In [1]: import numpy as np

In [2]: from numpy import linalg as LA

In [3]: np.set_printoptions(precision=2, suppress=True, linewidth=120, legacy="1.25")

In [4]: tidy = lambda a: np.round(a, 2) + 0

In [5]: F = np.load("data.npy")

In [6]: F
Out[6]: 
array([[   1,   -2,    4,   -8],
       [   1,   -1,    1,   -1],
       [   1,    0,    0,    0],
       [   1,    1,    1,    1],
       [   1,    2,    4,    8],
       [   1,    3,    9,   27],
       [   1,    4,   16,   64],
       [   1,    5,   25,  125],
       [   1,    6,   36,  216],
       [   1,    7,   49,  343],
       [   1,    8,   64,  512],
       [   1,    9,   81,  729],
       [   1,   10,  100, 1000],
       [   1,   11,  121, 1331]])

In [7]: x = np.array([2, 2, 0, 0])

In [8]: target = F @ x

In [9]: target
Out[9]: array([-2,  0,  2,  4,  6,  8, 10, 12, 14, 16, 18, 20, 22, 24])

In [10]: tidy(LA.pinv(F) @ F)
Out[10]: 
array([[1., 0., 0., 0.],
       [0., 1., 0., 0.],
       [0., 0., 1., 0.],
       [0., 0., 0., 1.]])

In [11]: rng = np.random.default_rng(50898)

In [12]: target = target + 0.1 * rng.normal(size=14)

In [13]: tidy(target)
Out[13]: array([-1.85,  0.03,  1.98,  3.96,  5.97,  7.85, 10.02, 11.91, 13.87, 15.78, 18.1 , 19.89, 21.91, 24.07])

In [14]: b, *_ = LA.lstsq(F, target)

In [15]: b.round()
Out[15]: array([ 2.,  2.,  0., -0.])

In [16]: tidy(b)
Out[16]: array([2.01, 1.96, 0.  , 0.  ])

In [17]: m1 = np.loadtxt("dump.csv", delimiter=",")

In [18]: m1
Out[18]: 
array([[-0.04, -0.21,  0.22, -0.09, -0.21,  0.2 ,  0.25, -0.24, -0.21],
       [ 0.01, -2.29,  2.33, -1.12, -2.3 ,  2.3 ,  2.32, -2.28, -2.3 ],
       [-0.04, -2.31,  2.26, -1.15, -2.27,  2.26,  2.33, -2.27, -2.31],
       [-0.01,  0.9 , -0.88,  0.42,  0.91, -0.89, -0.91,  0.9 ,  0.89],
       [-0.02,  1.17, -1.16,  0.55,  1.19, -1.17, -1.15,  1.15,  1.16],
       [-0.01,  0.99, -1.  ,  0.51,  1.02, -0.97, -1.03,  1.01,  1.  ],
       [-0.01,  0.64, -0.63,  0.31,  0.6 , -0.59, -0.65,  0.64,  0.67],
       [ 0.  ,  2.45, -2.47,  1.23,  2.49, -2.46, -2.5 ,  2.49,  2.46],
       [-0.01,  0.62, -0.6 ,  0.31,  0.61, -0.6 , -0.65,  0.65,  0.65],
       [ 0.05, -0.94,  0.96, -0.44, -0.92,  0.94,  0.94, -0.93, -0.96],
       [-0.02,  1.16, -1.16,  0.58,  1.16, -1.19, -1.2 ,  1.17,  1.18],
       [ 0.02, -0.37,  0.39, -0.16, -0.38,  0.4 ,  0.4 , -0.4 , -0.4 ],
       [ 0.  ,  0.65, -0.66,  0.33,  0.67, -0.67, -0.64,  0.61,  0.64],
       [ 0.02, -0.39,  0.37, -0.22, -0.38,  0.37,  0.38, -0.38, -0.32],
       [-0.01,  1.11, -1.12,  0.57,  1.14, -1.11, -1.08,  1.12,  1.11],
       [-0.01, -1.35,  1.36, -0.66, -1.33,  1.38,  1.34, -1.35, -1.38],
       [ 0.01, -2.02,  2.01, -1.02, -2.01,  1.99,  2.04, -1.99, -2.01],
       [ 0.  , -2.82,  2.83, -1.41, -2.8 ,  2.81,  2.82, -2.78, -2.83],
       [ 0.  ,  2.07, -2.09,  1.02,  2.12, -2.08, -2.03,  2.04,  2.06],
       [ 0.01,  2.16, -2.16,  1.09,  2.17, -2.14, -2.18,  2.18,  2.2 ],
       [ 0.  ,  0.06, -0.1 ,  0.03,  0.09, -0.1 , -0.1 ,  0.1 ,  0.06],
       [ 0.  , -4.07,  4.08, -2.03, -4.06,  4.05,  4.07, -4.1 , -4.09],
       [-0.02,  1.04, -1.06,  0.51,  1.05, -1.04, -1.07,  1.07,  1.04],
       [ 0.  , -2.5 ,  2.48, -1.25, -2.47,  2.48,  2.48, -2.48, -2.46],
       [-0.03, -1.32,  1.29, -0.69, -1.32,  1.31,  1.33, -1.36, -1.31],
       [ 0.02,  1.97, -2.02,  1.02,  1.98, -2.01, -2.02,  1.99,  2.  ],
       [-0.02, -4.68,  4.66, -2.36, -4.69,  4.68,  4.62, -4.67, -4.69],
       [ 0.  , -0.38,  0.33, -0.18, -0.36,  0.34,  0.38, -0.36, -0.33],
       [-0.03,  1.27, -1.28,  0.67,  1.27, -1.28, -1.26,  1.29,  1.29],
       [ 0.02, -3.27,  3.33, -1.69, -3.28,  3.28,  3.33, -3.33, -3.32],
       [ 0.03,  1.01, -1.01,  0.5 ,  1.05, -1.04, -0.99,  1.05,  1.03],
       [-0.01,  1.4 , -1.39,  0.71,  1.37, -1.42, -1.36,  1.39,  1.4 ]])

In [19]: [round(float(x), 2) for x in LA.svd(m1, compute_uv=False)[:3]]
Out[19]: [28.84, 0.17, 0.13]

In [20]: np.argsort(-LA.norm(m1, axis=0).round(6), kind="stable")[:3]
Out[20]: array([8, 2, 6])

In [21]: round(np.log10(LA.cond(m1)))
Out[21]: 3

In [22]: tidy(LA.norm(m1, 2) / LA.norm(m1))
Out[22]: 1.0

In [23]: LA.cond(m1) > 100
Out[23]: True
